>>> import numpy as np
>>> import numpy.linalg as la
>>> np.set_printoptions(precision=2, suppress=True, linewidth=200, sign=" ")
>>> q, _ = la.qr(np.array([[0.5, 0.4, -2.7, 1.1, 0.0, -1.3, -0.3],
...     [0.0, -0.9, 0.1, -1.1, 0.9, 1.1, 0.9],
...     [-0.6, 1.0, 0.8, 0.1, -0.8, 1.8, 0.7],
...     [1.5, 2.5, 0.2, 2.0, -0.5, 0.3, -1.2],
...     [-1.2, 0.1, -1.3, -0.3, -0.4, 0.0, -1.2],
...     [-0.8, 1.6, 0.2, -0.6, -0.1, 0.8, 1.5],
...     [0.3, 1.1, 0.7, -0.5, -1.5, 1.0, -0.6]]))
>>> vals = np.array([2, 1, 1, 0, 2, 2, 0])
>>> J = q @ np.diag(vals) @ q.T
>>> J.round(2) + 0
array([[ 0.89,  0.06, -0.07,  0.34,  0.19, -0.3 ,  0.  ],
       [ 0.06,  1.18,  0.62,  0.21, -0.08, -0.17, -0.65],
       [-0.07,  0.62,  1.28, -0.02,  0.49, -0.17,  0.27],
       [ 0.34,  0.21, -0.02,  1.33, -0.65, -0.03,  0.03],
       [ 0.19, -0.08,  0.49, -0.65,  0.89,  0.23,  0.08],
       [-0.3 , -0.17, -0.17, -0.03,  0.23,  1.31, -0.6 ],
       [ 0.  , -0.65,  0.27,  0.03,  0.08, -0.6 ,  1.12]])
>>> # symmetric
>>> r = la.matrix_rank(J)
>>> r
np.int64(5)
>>> N = la.svd(J)[2][r:].T
>>> np.round(N @ N.T, 2) + 0
array([[ 0.19,  0.  ,  0.12, -0.18, -0.28,  0.14,  0.07],
       [ 0.  ,  0.37, -0.26, -0.03,  0.08,  0.16,  0.36],
       [ 0.12, -0.26,  0.26, -0.1 , -0.24, -0.03, -0.21],
       [-0.18, -0.03, -0.1 ,  0.18,  0.27, -0.15, -0.1 ],
       [-0.28,  0.08, -0.24,  0.27,  0.45, -0.17, -0.03],
       [ 0.14,  0.16, -0.03, -0.15, -0.17,  0.17,  0.21],
       [ 0.07,  0.36, -0.21, -0.1 , -0.03,  0.21,  0.38]])
>>> np.round(J @ N, 2) + 0
array([[ 0.,  0.],
       [ 0.,  0.],
       [ 0.,  0.],
       [ 0.,  0.],
       [ 0.,  0.],
       [ 0.,  0.],
       [ 0.,  0.]])
>>> [int(la.matrix_rank(J[:i])) for i in range(1, len(J) + 1)]
[1, 2, 3, 4, 5, 5, 5]
>>> [int(la.matrix_rank(J[:, :j + 1])) for j in range(7)]
[1, 2, 3, 4, 5, 5, 5]
>>> la.matrix_rank(J.T @ J), la.matrix_rank(J @ J.T)
(np.int64(5), np.int64(5))
>>> [int(la.matrix_rank(np.delete(J, i, axis=0))) for i in range(7)]
[5, 5, 5, 5, 5, 5, 5]
